$ python3 -q
>>> import numpy as np
>>> np.set_printoptions(precision=1, suppress=True, linewidth=120)
>>> tidy = lambda a: np.round(a, 1) + 0
>>> J = np.loadtxt("dump.csv", delimiter=",")
>>> J
array([[-1., -1., -1., -2.],
       [-2., -1., -1., -1.],
       [-1., -2., -1., -1.],
       [-1., -1., -2., -1.]])
>>> theta = np.radians(90)
>>> R = np.eye(4)
>>> R[2, 2] = R[0, 0] = np.cos(theta)
>>> R[2, 0], R[0, 2] = -np.sin(theta), np.sin(theta)
>>> tidy(R)
array([[ 0.,  0.,  1.,  0.],
       [ 0.,  1.,  0.,  0.],
       [-1.,  0.,  0.,  0.],
       [ 0.,  0.,  0.,  1.]])
>>> out = J @ R.T
>>> np.abs(out - J).max(axis=0)
array([1., 0., 3., 0.])
>>> tidy(np.linalg.svd(J, compute_uv=False)), tidy(np.linalg.svd(out, compute_uv=False))
(array([5., 1., 1., 1.]), array([5., 1., 1., 1.]))
>>> tidy(np.linalg.det(R)), np.trace(R)
(np.float64(1.0), np.float64(2.0))
>>> np.allclose(np.linalg.norm(J, axis=1), np.linalg.norm(out, axis=1))
True
>>> q, evecs = np.linalg.qr(J[:, :1])[0], np.linalg.qr(J[:, 1:])[0]
>>> sig = np.linalg.svd(q.T @ evecs, compute_uv=False)
>>> tidy(sig)
array([0.9])
>>> tidy(np.linalg.norm(q @ q.T - evecs @ evecs.T, 2))
np.float64(1.0)
>>> tidy(np.degrees(np.arccos(sig.clip(0, 1))))
array([25.7])
>>> (sig > 0.9).sum()
np.int64(1)
>>> (J + J.T) / 2
array([[-1. , -1.5, -1. , -1.5],
       [-1.5, -1. , -1.5, -1. ],
       [-1. , -1.5, -1. , -1.5],
       [-1.5, -1. , -1.5, -1. ]])
>>> tidy(np.linalg.matrix_power(J, 2))
array([[6., 6., 7., 6.],
       [6., 6., 6., 7.],
       [7., 6., 6., 6.],
       [6., 7., 6., 6.]])
>>> tidy(np.abs(np.linalg.eigvals(J)).max())
np.float64(5.0)
